$ python -q
>>> import numpy as np
>>> np.set_printoptions(precision=2, suppress=True, linewidth=120)
>>> u = np.array([2, 2, 1, 1, 0, 1]) + 0.5
>>> feats = np.outer(u, u) / (u @ u)
>>> print(feats)
[[0.32 0.32 0.19 0.19 0.06 0.19]
 [0.32 0.32 0.19 0.19 0.06 0.19]
 [0.19 0.19 0.12 0.12 0.04 0.12]
 [0.19 0.19 0.12 0.12 0.04 0.12]
 [0.06 0.06 0.04 0.04 0.01 0.04]
 [0.19 0.19 0.12 0.12 0.04 0.12]]
>>> rng = np.random.default_rng(73314)
>>> z = rng.permutation(6)
>>> print(z)
[5 0 1 3 4 2]
>>> out = feats[z][:, z]
>>> print(np.round(np.sort(np.abs(np.linalg.eigvals(out))), 2) + 0)
[0. 0. 0. 0. 0. 1.]
>>> print(np.trace(out))
1.0
>>> print(np.round(np.linalg.det(out), 2), round(np.linalg.det(feats[z]), 2))
-0.0 0.0
>>> print(np.allclose(out, feats))
False
>>> w, evecs = np.linalg.eigh(feats)
>>> vec = np.array([2, 0, 1, 1, 2, 1])
>>> print(round(vec @ feats @ vec / (vec @ vec), 2), round(float(w[0]), 2), np.round(w[-1], 2))
0.51 -0.0 1.0
>>> print(np.round(np.linalg.eigvalsh(feats[1:, 1:]), 2) + 0)
[0.   0.   0.   0.   0.68]
>>> print((np.sign(evecs[:, -1].round(6)) == np.sign(evecs[0, -1].round(6))).astype(int))
[1 1 1 1 1 1]
>>> print(evecs * np.maximum(w, 0) @ evecs.T)
[[0.32 0.32 0.19 0.19 0.06 0.19]
 [0.32 0.32 0.19 0.19 0.06 0.19]
 [0.19 0.19 0.12 0.12 0.04 0.12]
 [0.19 0.19 0.12 0.12 0.04 0.12]
 [0.06 0.06 0.04 0.04 0.01 0.04]
 [0.19 0.19 0.12 0.12 0.04 0.12]]
>>> print(round(float(vec @ feats @ vec), 2))
5.65
>>> arr = np.load("case5.npy")
>>> print(arr)
[[0. 0. 0. 4. 2. 1. 5. 1. 4. 4. 5. 5. 2. 1.]
 [0. 0. 0. 0. 5. 3. 4. 1. 4. 0. 1. 1. 1. 3.]
 [0. 0. 0. 5. 2. 0. 3. 0. 2. 1. 3. 2. 2. 5.]
 [4. 0. 5. 0. 0. 0. 0. 0. 0. 0. 0. 0. 0. 0.]
 [2. 5. 2. 0. 0. 0. 0. 0. 0. 0. 0. 0. 0. 0.]
 [1. 3. 0. 0. 0. 0. 0. 0. 0. 0. 0. 0. 0. 0.]
 [5. 4. 3. 0. 0. 0. 0. 0. 0. 0. 0. 0. 0. 0.]
 [1. 1. 0. 0. 0. 0. 0. 0. 0. 0. 0. 0. 0. 0.]
 [4. 4. 2. 0. 0. 0. 0. 0. 0. 0. 0. 0. 0. 0.]
 [4. 0. 1. 0. 0. 0. 0. 0. 0. 0. 0. 0. 0. 0.]
 [5. 1. 3. 0. 0. 0. 0. 0. 0. 0. 0. 0. 0. 0.]
 [5. 1. 2. 0. 0. 0. 0. 0. 0. 0. 0. 0. 0. 0.]
 [2. 1. 2. 0. 0. 0. 0. 0. 0. 0. 0. 0. 0. 0.]
 [1. 3. 5. 0. 0. 0. 0. 0. 0. 0. 0. 0. 0. 0.]]
>>> vec = np.array([6, 2, 9, 9, -9, 5, -4, 9, -2, 8, 3, -7, -6, -2])
>>> a = np.maximum(arr @ vec, 0)
>>> print(a)
[ 2.  0.  0. 69. 40. 12. 65.  8. 50. 33. 59. 50. 32. 57.]
>>> print(np.maximum(arr @ (3 * vec), 0))
[  6.   0.   0. 207. 120.  36. 195.  24. 150.  99. 177. 150.  96. 171.]
>>> print(arr.T @ a)
[1699. 1016. 1379.    8.    4.    2.   10.    2.    8.    8.   10.   10.    4.    2.]
>>> print(np.flatnonzero(a > 1e-9))
[ 0  3  4  5  6  7  8  9 10 11 12 13]
>>> print(np.round(np.trace(np.linalg.pinv(arr) @ arr), 2))
6.0
>>> print(np.unique(arr.round(6), axis=0).shape)
(14, 14)
>>> print(np.linalg.lstsq(arr[:-1].T, arr[-1])[2])
6
>>> print(np.abs(np.diag(np.linalg.qr(arr)[1])) > 1e-9)
[ True  True  True  True  True  True False False False False False False False False]
>>> w, evecs = np.linalg.eigh(arr)
>>> vec = np.array([3, 4, 5, 3, 0, 0, 0, 2, 3, 1, 3, 1, 2, 1])
>>> print(round(vec @ arr @ vec / (vec @ vec), 2), np.round(w[0], 2), np.round(w[-1], 2))
10.61 -15.52 15.52
>>> print(np.round(np.linalg.eigvalsh(arr[1:, 1:]), 2) + 0)
[-11.58  -5.47   0.     0.     0.     0.     0.     0.     0.     0.     0.     5.47  11.58]
>>> data = np.vander(np.arange(9) - 2, 4, increasing=True)
>>> print(data)
[[  1  -2   4  -8]
 [  1  -1   1  -1]
 [  1   0   0   0]
 [  1   1   1   1]
 [  1   2   4   8]
 [  1   3   9  27]
 [  1   4  16  64]
 [  1   5  25 125]
 [  1   6  36 216]]
>>> # column 3 is much longer than the rest
>>> print(np.linalg.norm(feats, axis=1).argmax())
0
>>> print(np.linalg.norm(feats, axis=0))
[0.57 0.57 0.34 0.34 0.11 0.34]
>>> print(np.linalg.norm(feats, axis=1))
[0.57 0.57 0.34 0.34 0.11 0.34]
>>> print(np.round(feats[3] @ feats[1], 2))
0.19
>>> print(round(np.linalg.norm(feats, "nuc"), 2))
1.0
>>> print(round(np.linalg.norm(feats, 1), 2), np.round(np.linalg.norm(feats, np.inf), 2))
1.28 1.28
>>> print(np.round(np.linalg.norm(feats[3] - feats[1]), 2))
0.23
>>> out = np.c_[data[:, :3] @ np.array([[0, 2, 1], [1, 1, 0], [2, 0, 2]]), np.array([0, 0, 1, -3, -1, 2, 0, 3, 0])]
>>> print(out)
[[ 6  0  9  0]
 [ 1  1  3  0]
 [ 0  2  1  1]
 [ 3  3  3 -3]
 [10  4  9 -1]
 [21  5 19  2]
 [36  6 33  0]
 [55  7 51  3]
 [78  8 73  0]]
>>> print(np.linalg.norm(np.linalg.qr(data)[0].T @ out, axis=0) ** 2 / ((out ** 2).sum(axis=0) + 1e-12))
[1.   1.   1.   0.27]
>>> print(np.linalg.matrix_rank(np.c_[data, out]))
5
>>> print(np.round(np.linalg.norm(out - data @ np.linalg.lstsq(data, out)[0], axis=0), 2) + 0)
[0.   0.   0.   4.17]
>>> A = np.array([[1, 1, 1, 1, 1, 1, 1, 1],
...     [1, -1, 1, -1, -1, 1, -1, 1],
...     [1, -1, 1, -1, 1, -1, 1, -1],
...     [1, 1, 1, 1, -1, -1, -1, -1],
...     [1, 1, -1, -1, -1, -1, 1, 1],
...     [1, -1, -1, 1, -1, 1, 1, -1],
...     [1, 1, -1, -1, 1, 1, -1, -1],
...     [1, -1, -1, 1, 1, -1, -1, 1]])
>>> print(np.linalg.norm(A, axis=0))
[2.83 2.83 2.83 2.83 2.83 2.83 2.83 2.83]
>>> print(round(float(np.linalg.norm(A, 2)), 2))
2.83
>>> print(A[0] @ A[4])
0
>>> print(np.round(np.linalg.norm(A, 1), 2), round(np.linalg.norm(A, np.inf), 2))
8.0 8.0
>>> print(round(float(np.linalg.norm(A) ** 2 / np.linalg.norm(A, 2) ** 2), 2))
8.0
>>> print(np.linalg.norm(A, axis=1))
[2.83 2.83 2.83 2.83 2.83 2.83 2.83 2.83]
>>> out = A / np.sqrt((A ** 2).mean(axis=1, keepdims=True))
>>> print(out[2])
[ 1. -1.  1. -1.  1. -1.  1. -1.]
>>> print(A[:, 5] @ A[:, 1])
0
>>> print(np.linalg.norm(A, axis=0))
[2.83 2.83 2.83 2.83 2.83 2.83 2.83 2.83]
>>> print(A @ A.T)
[[8 0 0 0 0 0 0 0]
 [0 8 0 0 0 0 0 0]
 [0 0 8 0 0 0 0 0]
 [0 0 0 8 0 0 0 0]
 [0 0 0 0 8 0 0 0]
 [0 0 0 0 0 8 0 0]
 [0 0 0 0 0 0 8 0]
 [0 0 0 0 0 0 0 8]]
>>> print(A.T @ A)
[[8 0 0 0 0 0 0 0]
 [0 8 0 0 0 0 0 0]
 [0 0 8 0 0 0 0 0]
 [0 0 0 8 0 0 0 0]
 [0 0 0 0 8 0 0 0]
 [0 0 0 0 0 8 0 0]
 [0 0 0 0 0 0 8 0]
 [0 0 0 0 0 0 0 8]]
>>> m1 = np.loadtxt("layer12.csv", delimiter=",")
>>> print(m1.round(2) + 0)
[[  5.89  15.75   7.47  -3.12  -4.22 -10.84  17.59 -20.96 -10.84   2.52  16.6 ]
 [  3.8   11.48   5.06  -2.31  -4.25  -7.75  13.12 -15.8   -7.75   1.12  13.04]
 [ -0.62   0.82   0.32  -0.7   -1.73  -0.69   1.43  -1.8   -0.69  -0.99   2.18]
 [ -0.61   0.39   0.23  -0.59  -1.22  -0.43   0.84  -1.05  -0.43  -0.81   1.41]
 [ -0.21   0.02   0.09  -0.2   -0.25  -0.1    0.13  -0.14  -0.1   -0.23   0.26]
 [ -0.01   0.     0.    -0.01  -0.01   0.     0.     0.     0.    -0.01   0.01]
 [  0.44   0.02  -0.31   0.5    0.32   0.27  -0.18   0.14   0.27   0.4   -0.34]
 [  0.74   0.04  -0.63   0.92   0.41   0.52  -0.3    0.19   0.52   0.63  -0.48]
 [  1.27  -0.04  -1.57   1.96   0.31   1.25  -0.61   0.29   1.25   0.95  -0.67]
 [  1.4   -0.1   -1.91   2.29   0.22   1.52  -0.73   0.33   1.52   1.01  -0.71]
 [  1.74  -0.4   -3.16   3.44  -0.21   2.51  -1.21   0.55   2.51   1.09  -0.84]
 [  1.74  -0.4   -3.16   3.44  -0.21   2.51  -1.21   0.56   2.51   1.09  -0.84]
 [  2.11  -2.08  -7.68   7.12  -2.28   6.22  -3.29   1.82   6.22   0.65  -1.26]
 [  2.1   -2.48  -8.59   7.81  -2.73   6.97  -3.75   2.14   6.97   0.49  -1.36]
 [  1.7   -5.46 -14.59  12.19  -5.85  12.08  -7.05   4.53  12.08  -0.82  -2.13]
 [  0.97  -8.56 -20.19  16.08  -8.84  16.91 -10.37   7.1   16.91  -2.3   -2.99]
 [  0.08 -11.73 -25.56  19.71 -11.76  21.61 -13.72   9.77  21.61  -3.87  -3.92]
 [  0.01 -11.95 -25.92  19.95 -11.96  21.93 -13.95   9.96  21.93  -3.98  -3.99]]
>>> Uu, sigma, Vt = np.linalg.svd(m1)
>>> print(np.argmax(sigma[:-1] / (sigma[1:] + 1e-6)) + 1)
3
>>> out = Uu[:, :3] @ np.diag(sigma[:3]) @ Vt[:3]
>>> print(round(float(np.abs(m1 - out).max()), 2))
0.0
>>> rk = np.linalg.matrix_rank(m1)
>>> print(rk)
3
>>> null = np.linalg.svd(m1)[2][rk:].T
>>> print(null.shape)
(11, 8)
>>> print(np.linalg.matrix_rank(m1.T @ m1), np.linalg.matrix_rank(m1 @ m1.T))
3 3
>>> X = np.loadtxt("out17.csv", delimiter=",")
>>> print(X)
[[-2.22 -1.83 -3.9  -0.05  1.18  0.37]
 [-1.57  0.3   3.07  2.84 -2.15 -0.59]
 [-3.62 -1.32 -0.25  2.93 -1.2  -0.29]
 [-3.63 -1.33 -0.28  2.92 -1.19 -0.28]
 [-2.07 -1.79 -3.96 -0.22  1.27  0.39]
 [ 2.46  0.25 -2.17 -3.14  2.01  0.54]
 [ 2.18  1.82  3.92  0.1  -1.21 -0.38]
 [-3.46 -1.1   0.35  3.08 -1.45 -0.36]
 [-3.43 -1.91 -2.66  1.58  0.11  0.08]
 [ 1.6  -0.28 -3.04 -2.85  2.15  0.59]
 [ 3.65  1.37  0.4  -2.88  1.13  0.27]
 [ 2.12  0.03 -2.55 -3.05  2.09  0.56]
 [-3.35 -0.98  0.64  3.14 -1.56 -0.39]
 [-3.54 -1.2   0.09  3.02 -1.34 -0.33]]
>>> cent = X[[5, 3]].astype(float)
>>> for _ in range(4):
...     z = np.linalg.norm(X[:, None] - cent, axis=-1).argmin(axis=1)
...     cent = np.array([X[z == j].mean(axis=0) for j in range(2)])
... 
>>> print(z)
[1 1 1 1 1 0 0 1 1 0 0 0 1 1]
>>> print(cent[1] - cent[0])
[-5.39 -1.88 -0.08  4.5  -1.94 -0.47]
>>> print(np.bincount(z))
[5 9]
>>> print(np.abs(cent[1] - cent[0]).argmax())
0
>>> print(cent)
[[ 2.4   0.64 -0.69 -2.36  1.23  0.32]
 [-2.99 -1.24 -0.77  2.14 -0.7  -0.16]]
>>> print(X.sum(axis=1))
[-6.45  1.89 -3.75 -3.79 -6.37 -0.05  6.43 -2.93 -6.24 -1.83  3.94 -0.79 -2.49 -3.3 ]
>>> print(round(float(np.linalg.norm(X)), 2))
18.71
>>> print(X.sum(axis=0))
[-14.87  -7.95 -10.35   7.42  -0.15   0.17]
>>> J = np.load("m.npy")
>>> print(J)
[[1 0 0 0 0 0]
 [9 1 0 0 0 0]
 [9 7 1 0 0 0]
 [7 3 1 1 0 0]
 [3 7 0 8 1 0]
 [1 6 7 2 6 1]]
>>> print(np.linalg.matrix_rank(J - J[0, 0] * np.eye(6)))
5
>>> print(J @ J)
[[  1   0   0   0   0   0]
 [ 18   1   0   0   0   0]
 [ 81  14   1   0   0   0]
 [ 50  13   2   1   0   0]
 [125  38   8  16   1   0]
 [151 109  16  52  12   1]]
>>> print(np.prod(np.diag(J)), np.round(np.linalg.det(J), 2))
1 1.0
>>> print(np.round(np.linalg.norm(J, 2) / np.linalg.norm(J), 2))
0.81
>>> print(np.sort(np.abs(np.linalg.eigvals(J))))
[1. 1. 1. 1. 1. 1.]
>>> print(np.trace(J))
6
>>> print(np.allclose(J, J.T))
False
>>> print(np.linalg.matrix_power(J, 2))
[[  1   0   0   0   0   0]
 [ 18   1   0   0   0   0]
 [ 81  14   1   0   0   0]
 [ 50  13   2   1   0   0]
 [125  38   8  16   1   0]
 [151 109  16  52  12   1]]
>>> print(J[2] @ J[3])
85
>>> print(np.linalg.norm(J, axis=0))
[14.9  12.    7.14  8.31  6.08  1.  ]
>>> print(round(np.linalg.norm(J[2] - J[3]), 2))
4.58
>>> print(round(np.linalg.norm(J, 1), 2), round(np.linalg.norm(J, np.inf), 2))
30.0 23.0
>>> mat = np.array([[1, 5, 4, 3, 1, 5, 3, 3, 5, 0, 5, 2, 2, 2],
...     [2, 5, 4, 4, 2, 3, 5, 0, 1, 5, 3, 4, 1, 1],
...     [0, 4, 4, 3, 1, 3, 4, 0, 2, 1, 4, 5, 5, 5],
...     [0, 4, 1, 2, 4, 5, 0, 5, 2, 3, 3, 1, 2, 5],
...     [3, 5, 1, 5, 3, 5, 4, 0, 4, 0, 4, 0, 3, 5],
...     [2, 2, 2, 5, 4, 2, 5, 4, 1, 3, 4, 5, 3, 4],
...     [0, 0, 2, 4, 0, 0, 1, 4, 1, 5, 0, 5, 1, 0],
...     [4, 0, 4, 0, 1, 3, 4, 1, 4, 1, 2, 2, 3, 5],
...     [0, 0, 1, 1, 0, 1, 5, 2, 0, 4, 4, 1, 0, 3],
...     [5, 1, 5, 1, 0, 2, 2, 0, 0, 2, 3, 2, 3, 3],
...     [4, 4, 0, 5, 1, 3, 2, 0, 3, 5, 4, 2, 3, 2],
...     [0, 3, 1, 1, 4, 5, 3, 1, 0, 5, 1, 5, 2, 1],
...     [4, 1, 2, 4, 0, 0, 2, 5, 3, 4, 1, 0, 2, 4],
...     [2, 2, 5, 0, 4, 5, 5, 4, 0, 3, 5, 4, 5, 2]])
>>> print(mat)
[[1 5 4 3 1 5 3 3 5 0 5 2 2 2]
 [2 5 4 4 2 3 5 0 1 5 3 4 1 1]
 [0 4 4 3 1 3 4 0 2 1 4 5 5 5]
 [0 4 1 2 4 5 0 5 2 3 3 1 2 5]
 [3 5 1 5 3 5 4 0 4 0 4 0 3 5]
 [2 2 2 5 4 2 5 4 1 3 4 5 3 4]
 [0 0 2 4 0 0 1 4 1 5 0 5 1 0]
 [4 0 4 0 1 3 4 1 4 1 2 2 3 5]
 [0 0 1 1 0 1 5 2 0 4 4 1 0 3]
 [5 1 5 1 0 2 2 0 0 2 3 2 3 3]
 [4 4 0 5 1 3 2 0 3 5 4 2 3 2]
 [0 3 1 1 4 5 3 1 0 5 1 5 2 1]
 [4 1 2 4 0 0 2 5 3 4 1 0 2 4]
 [2 2 5 0 4 5 5 4 0 3 5 4 5 2]]
>>> vec = np.array([3, 0, 1, 0, 2, 0, 0, 2, 3, 1, -1, -3, 0, 1])
>>> a = np.maximum(mat @ vec, 0)
>>> print(np.tanh(mat @ vec))
[ 1.    1.   -0.76  1.    1.    1.    1.    1.    1.    1.    1.    0.76  1.    1.  ]
>>> print(np.maximum(mat @ (3 * vec), 0))
[ 63  24   0  81  87  45   9  90  15  48  60   3 120  45]
>>> print(np.linalg.norm(mat, axis=0))
[ 9.75 11.92 11.4  12.17  9.   13.04 13.38 10.63  9.27 12.85 12.77 12.25 10.63 12.81]
>>> print(mat[5] @ mat[11])
112
>>> print(np.round(np.linalg.norm(mat) ** 2 / np.linalg.norm(mat, 2) ** 2, 2))
1.37
>>> print(np.round(np.linalg.norm(mat[5], 1), 2), round(float(np.linalg.norm(mat[5], np.inf)), 2))
46.0 5.0
>>> print(np.linalg.norm(mat, axis=1))
[12.53 12.33 12.77 11.79 13.27 13.19  9.43 10.86  8.6   9.75 11.75 10.86 10.58 13.93]
>>> print(round(float(np.linalg.norm(mat, 2)), 2))
37.26
